$ python3 -q
>>> import numpy as np
>>> from numpy import linalg as LA
>>> np.set_printoptions(precision=2, suppress=True, linewidth=200, floatmode="fixed")
>>> rnd = lambda a: np.round(a, 2) + 0
>>> arr = np.load("arr.npy")
>>> print(arr)
[[-1.00  3.00 -1.00 -1.00  3.00  0.00  0.00  0.00  0.00  0.00]
 [-2.00  2.00 -1.00  3.00 -2.00 -1.00  0.00  0.00  0.00  0.00]
 [-1.00 -1.00  3.00 -2.00 -3.00 -3.00  0.00  0.00  0.00  0.00]
 [-2.00  2.00 -3.00 -2.00  0.00 -3.00  0.00  0.00  0.00  0.00]
 [-2.00 -1.00 -1.00 -1.00 -3.00  2.00  0.00  0.00  0.00  0.00]
 [ 0.00 -1.00  3.00 -1.00  2.00  0.00  0.00  0.00  0.00  0.00]
 [ 0.00  0.00  0.00  0.00  0.00  0.00  4.00 -2.00 -3.00 -9.00]
 [ 0.00  0.00  0.00  0.00  0.00  0.00  5.00  7.00  9.00  7.00]
 [ 0.00  0.00  0.00  0.00  0.00  0.00  2.00 -2.00 -2.00  7.00]
 [ 0.00  0.00  0.00  0.00  0.00  0.00 -1.00 -3.00  6.00  3.00]]
>>> print(np.trace(arr))
11.0
>>> print((arr + arr.T) / 2)
[[-1.00  0.50 -1.00 -1.50  0.50  0.00  0.00  0.00  0.00  0.00]
 [ 0.50  2.00 -1.00  2.50 -1.50 -1.00  0.00  0.00  0.00  0.00]
 [-1.00 -1.00  3.00 -2.50 -2.00  0.00  0.00  0.00  0.00  0.00]
 [-1.50  2.50 -2.50 -2.00 -0.50 -2.00  0.00  0.00  0.00  0.00]
 [ 0.50 -1.50 -2.00 -0.50 -3.00  2.00  0.00  0.00  0.00  0.00]
 [ 0.00 -1.00  0.00 -2.00  2.00  0.00  0.00  0.00  0.00  0.00]
 [ 0.00  0.00  0.00  0.00  0.00  0.00  4.00  1.50 -0.50 -5.00]
 [ 0.00  0.00  0.00  0.00  0.00  0.00  1.50  7.00  3.50  2.00]
 [ 0.00  0.00  0.00  0.00  0.00  0.00 -0.50  3.50 -2.00  6.50]
 [ 0.00  0.00  0.00  0.00  0.00  0.00 -5.00  2.00  6.50  3.00]]
>>> print(rnd(np.abs(LA.eigvals(arr)).max()))
9.06
>>> print(rnd(LA.matrix_power(arr, 2)))
[[ -8.00  -1.00  -5.00  11.00 -15.00   9.00   0.00   0.00   0.00   0.00]
 [ -3.00   8.00 -13.00   7.00  -3.00 -12.00   0.00   0.00   0.00   0.00]
 [ 10.00  -6.00  11.00   2.00  -7.00  -8.00   0.00   0.00   0.00   0.00]
 [  5.00   0.00 -12.00  21.00  -7.00  13.00   0.00   0.00   0.00   0.00]
 [ 13.00  -8.00  12.00   4.00  12.00   1.00   0.00   0.00   0.00   0.00]
 [ -3.00  -9.00  11.00  -9.00 -13.00  -1.00   0.00   0.00   0.00   0.00]
 [  0.00   0.00   0.00   0.00   0.00   0.00   9.00  11.00 -78.00 -98.00]
 [  0.00   0.00   0.00   0.00   0.00   0.00  66.00   0.00  72.00  88.00]
 [  0.00   0.00   0.00   0.00   0.00   0.00 -13.00 -35.00  22.00 -25.00]
 [  0.00   0.00   0.00   0.00   0.00   0.00 -10.00 -40.00 -18.00  39.00]]
